% python3 -q
>>> import numpy as np
>>> import numpy.linalg as la
>>> np.set_printoptions(suppress=True, linewidth=100)
>>> X = np.load("run16.npy")
>>> X
array([[ 0,  0, -2, -4, -6, -6, -6, -6, -4, -4],
       [ 0,  0, -3, -6, -9, -9, -9, -9, -6, -6],
       [ 0,  0, -3, -6, -9, -9, -9, -9, -6, -6],
       [ 0,  0,  2,  4,  6,  6,  6,  6,  4,  4],
       [ 0,  0,  2,  4,  6,  6,  6,  6,  4,  4],
       [ 0,  0,  1,  2,  3,  3,  3,  3,  2,  2],
       [ 0,  0, -1, -2, -3, -3, -3, -3, -2, -2],
       [ 0,  0,  0,  0,  0,  0,  0,  0,  0,  0],
       [ 0,  0, -3, -6, -9, -9, -9, -9, -6, -6]])
>>> [round(float(x), 2) for x in la.svd(X, compute_uv=False)[:3]]
[44.82, 0.0, 0.0]
>>> la.matrix_rank(X, rtol=0.1)
np.int64(1)
>>> round(float(la.norm(X, 2) / la.norm(X)), 2)
1.0
>>> la.cond(X) > 100
np.True_
>>> left, s, Vt = la.svd(X)
>>> evecs = Vt[:(s > 1e-8).sum()]
>>> rng = np.random.default_rng(1585)
>>> x = X[0] + -2 * X[8] + rng.integers(2) * np.eye(10)[6]
>>> x
array([ 0.,  0.,  4.,  8., 12., 12., 12., 12.,  8.,  8.])
>>> np.round(evecs.T @ evecs, 2)
array([[0.  , 0.  , 0.  , 0.  , 0.  , 0.  , 0.  , 0.  , 0.  , 0.  ],
       [0.  , 0.  , 0.  , 0.  , 0.  , 0.  , 0.  , 0.  , 0.  , 0.  ],
       [0.  , 0.  , 0.02, 0.04, 0.06, 0.06, 0.06, 0.06, 0.04, 0.04],
       [0.  , 0.  , 0.04, 0.08, 0.12, 0.12, 0.12, 0.12, 0.08, 0.08],
       [0.  , 0.  , 0.06, 0.12, 0.18, 0.18, 0.18, 0.18, 0.12, 0.12],
       [0.  , 0.  , 0.06, 0.12, 0.18, 0.18, 0.18, 0.18, 0.12, 0.12],
       [0.  , 0.  , 0.06, 0.12, 0.18, 0.18, 0.18, 0.18, 0.12, 0.12],
       [0.  , 0.  , 0.06, 0.12, 0.18, 0.18, 0.18, 0.18, 0.12, 0.12],
       [0.  , 0.  , 0.04, 0.08, 0.12, 0.12, 0.12, 0.12, 0.08, 0.08],
       [0.  , 0.  , 0.04, 0.08, 0.12, 0.12, 0.12, 0.12, 0.08, 0.08]])
>>> la.matrix_rank(np.vstack([X, x]))
np.int64(1)
>>> x = np.array([3, 1, 2, 0, 0, 2, 2, 3, 3, 0])
>>> h = np.maximum(X @ x, 0)
>>> np.tanh(X @ x)
array([-1., -1., -1.,  1.,  1.,  1., -1.,  0., -1.])
>>> X.T @ h
array([  0,   0, 261, 522, 783, 783, 783, 783, 522, 522])
>>> np.flatnonzero(h > 1e-9)
array([3, 4, 5])
>>> r0 = np.array([-1, -3, 0])
>>> np.convolve(X[2], r0)
array([ 0,  0,  3, 15, 27, 36, 36, 36, 33, 24, 18,  0])
>>> np.polyval(r0, X[2])
array([  0,   0,   0, -18, -54, -54, -54, -54, -18, -18])
>>> np.cross(X[2, :3], X[8, :3])
array([0, 0, 0])
>>> K = np.load("case3.npy")
>>> K
array([[ 169, -110,  -10,  -95,  150,   18,  -48,  -58],
       [-110,  124,   26,  124,  -96,  -30,   72,   38],
       [ -10,   26,   49,  -16,  -15,    0,   66,  -29],
       [ -95,  124,  -16,  195,  -39,  -58,   60,   71],
       [ 150,  -96,  -15,  -39,  202,  -19,   20,  -41],
       [  18,  -30,    0,  -58,  -19,   26,  -44,  -15],
       [ -48,   72,   66,   60,   20,  -44,  172,  -16],
       [ -58,   38,  -29,   71,  -41,  -15,  -16,   46]])
>>> # rows and columns are dependent
>>> A2 = K / np.sqrt((K ** 2).mean(axis=1, keepdims=True))
>>> la.matrix_rank(A2) == la.matrix_rank(K)
np.True_
>>> A2[0].round(2)
array([ 1.71, -1.11, -0.1 , -0.96,  1.52,  0.18, -0.49, -0.59])
>>> left, s, Vt = la.svd(K)
>>> np.argmax(s[:-1] / (s[1:] + 1e-6)) + 1
np.int64(4)
>>> A2 = left[:, :4] @ np.diag(s[:4]) @ Vt[:4]
>>> la.matrix_rank(K, rtol=0.05)
np.int64(4)
>>> round(la.norm(K - A2, 2), 2), round(float(s[4]), 2)
(np.float64(0.0), 0.0)
>>> np.round(np.abs(K - A2).max(), 2)
np.float64(0.0)
>>> gram = K.T @ K
>>> np.trace(gram), (K ** 2).sum()
(np.int64(370695), np.int64(370695))
>>> np.round(la.svd(K, compute_uv=False) ** 2, 2) + 0
array([278989.9 ,  62269.12,  27995.99,   1439.99,      0.  ,      0.  ,      0.  ,      0.  ])
>>> np.round(la.eigvalsh(gram)[::-1], 2) + 0
array([278989.9 ,  62269.12,  27995.99,   1439.99,      0.  ,      0.  ,      0.  ,      0.  ])
>>> left, s, Vt = la.svd(K)
>>> evecs = Vt[:(s > 1e-8).sum()]
>>> x = K[0] + -1 * K[2] + rng.integers(2) * np.eye(8)[5]
>>> x
array([ 179., -136.,  -59.,  -79.,  165.,   19., -114.,  -29.])
>>> np.allclose(evecs.T @ evecs @ x, x)
False
>>> np.round(la.norm(x - evecs.T @ evecs @ x), 2)
np.float64(0.94)
>>> np.round(np.diag(evecs.T @ evecs), 2)
array([0.71, 0.46, 0.35, 0.7 , 0.67, 0.12, 0.75, 0.25])
>>> T = np.stack([X, 2 * X, X[::-1]])
>>> (T @ X.T).shape
(3, 9, 9)
>>> la.matrix_rank(T.reshape(3, -1))
np.int64(2)
>>> T.sum(axis=0)
array([[  0,   0,  -9, -18, -27, -27, -27, -27, -18, -18],
       [  0,   0,  -9, -18, -27, -27, -27, -27, -18, -18],
       [  0,   0, -10, -20, -30, -30, -30, -30, -20, -20],
       [  0,   0,   7,  14,  21,  21,  21,  21,  14,  14],
       [  0,   0,   8,  16,  24,  24,  24,  24,  16,  16],
       [  0,   0,   5,  10,  15,  15,  15,  15,  10,  10],
       [  0,   0,  -6, -12, -18, -18, -18, -18, -12, -12],
       [  0,   0,  -3,  -6,  -9,  -9,  -9,  -9,  -6,  -6],
       [  0,   0, -11, -22, -33, -33, -33, -33, -22, -22]])
>>> np.round(la.norm(T, axis=(1, 2)), 2)
array([44.82, 89.64, 44.82])
>>> mat = np.loadtxt("test4.csv", delimiter=",")
>>> mat
array([[113.,  61.,  63.,   2., -55.,   4., -83., 127.,  47.,  10.],
       [ 61.,  34.,  27.,  -7., -33.,  -3., -45.,  67.,  28.,  -2.],
       [ 63.,  27.,  81.,  54.,  -9.,  36., -45.,  81.,   9.,  54.],
       [  2.,  -7.,  54.,  61.,  24.,  39.,   0.,  14., -19.,  56.],
       [-55., -33.,  -9.,  24.,  37.,  14.,  41., -57., -31.,  18.],
       [  4.,  -3.,  36.,  39.,  14.,  25.,  -2.,  12., -11.,  36.],
       [-83., -45., -45.,   0.,  41.,  -2.,  61., -93., -35.,  -6.],
       [127.,  67.,  81.,  14., -57.,  12., -93., 145.,  49.,  22.],
       [ 47.,  28.,   9., -19., -31., -11., -35.,  49.,  26., -14.],
       [ 10.,  -2.,  54.,  56.,  18.,  36.,  -6.,  22., -14.,  52.]])
>>> [round(float(x), 2) for x in la.svd(mat, compute_uv=False)[:3]]
[436.79, 198.21, 0.0]
>>> np.argsort(-la.norm(mat, axis=0).round(6), kind="stable")[:3]
array([7, 0, 2])
>>> la.cond(mat) > 100
np.True_
>>> left, s, Vt = la.svd(mat)
>>> np.argmax(s[:-1] / (s[1:] + 1e-6)) + 1
np.int64(2)
>>> A2 = left[:, :2] @ np.diag(s[:2]) @ Vt[:2]
>>> la.matrix_rank(A2)
np.int64(2)
>>> A2.round(2) + 0
array([[113.,  61.,  63.,   2., -55.,   4., -83., 127.,  47.,  10.],
       [ 61.,  34.,  27.,  -7., -33.,  -3., -45.,  67.,  28.,  -2.],
       [ 63.,  27.,  81.,  54.,  -9.,  36., -45.,  81.,   9.,  54.],
       [  2.,  -7.,  54.,  61.,  24.,  39.,   0.,  14., -19.,  56.],
       [-55., -33.,  -9.,  24.,  37.,  14.,  41., -57., -31.,  18.],
       [  4.,  -3.,  36.,  39.,  14.,  25.,  -2.,  12., -11.,  36.],
       [-83., -45., -45.,   0.,  41.,  -2.,  61., -93., -35.,  -6.],
       [127.,  67.,  81.,  14., -57.,  12., -93., 145.,  49.,  22.],
       [ 47.,  28.,   9., -19., -31., -11., -35.,  49.,  26., -14.],
       [ 10.,  -2.,  54.,  56.,  18.,  36.,  -6.,  22., -14.,  52.]])
>>> np.allclose(mat[:-1].T @ la.lstsq(mat[:-1].T, mat[-1])[0], mat[-1])
True
>>> la.lstsq(mat[:-1].T, mat[-1])[2]
np.int32(2)
>>> m1 = np.loadtxt("layer5.csv", delimiter=",")
>>> m1
array([[ 0., -3.,  0.,  0.,  0.,  0.,  0.,  0.,  0.,  0.],
       [-3.,  1., -3.,  0.,  0.,  0.,  0.,  0.,  0.,  0.],
       [ 0., -3.,  0., -3.,  0.,  0.,  0.,  0.,  0.,  0.],
       [ 0.,  0., -3.,  2., -3.,  0.,  0.,  0.,  0.,  0.],
       [ 0.,  0.,  0., -3.,  2., -3.,  0.,  0.,  0.,  0.],
       [ 0.,  0.,  0.,  0., -3.,  2., -3.,  0.,  0.,  0.],
       [ 0.,  0.,  0.,  0.,  0., -3.,  2., -3.,  0.,  0.],
       [ 0.,  0.,  0.,  0.,  0.,  0., -3.,  1., -3.,  0.],
       [ 0.,  0.,  0.,  0.,  0.,  0.,  0., -3.,  1., -3.],
       [ 0.,  0.,  0.,  0.,  0.,  0.,  0.,  0., -3.,  2.]])
>>> # symmetric, so the eigenvalues are real
>>> r0 = np.array([2, 1])
>>> np.array([np.convolve(row, r0, "same") for row in K])
array([[ 338,  -51, -130, -200,  205,  186,  -78, -164],
       [-220,  138,  176,  274,  -68, -156,  114,  148],
       [ -20,   42,  124,   17,  -46,  -15,  132,    8],
       [-190,  153,   92,  374,  117, -155,   62,  202],
       [ 300,  -42, -126,  -93,  365,  164,   21,  -62],
       [  36,  -42,  -30, -116,  -96,   33,  -62,  -74],
       [ -96,   96,  204,  186,  100,  -68,  300,  140],
       [-116,   18,  -20,  113,  -11,  -71,  -47,   76]])
>>> np.correlate(K[7], K[6], "full")
array([   928, -10584,   9552,  -8956,  11424, -12064,  -2508,   4218,   6630,    554,  -7390,
         2592,   2604,   4080,  -2208])
>>> np.convolve(K[7], r0)
array([-116,   18,  -20,  113,  -11,  -71,  -47,   76,   46])
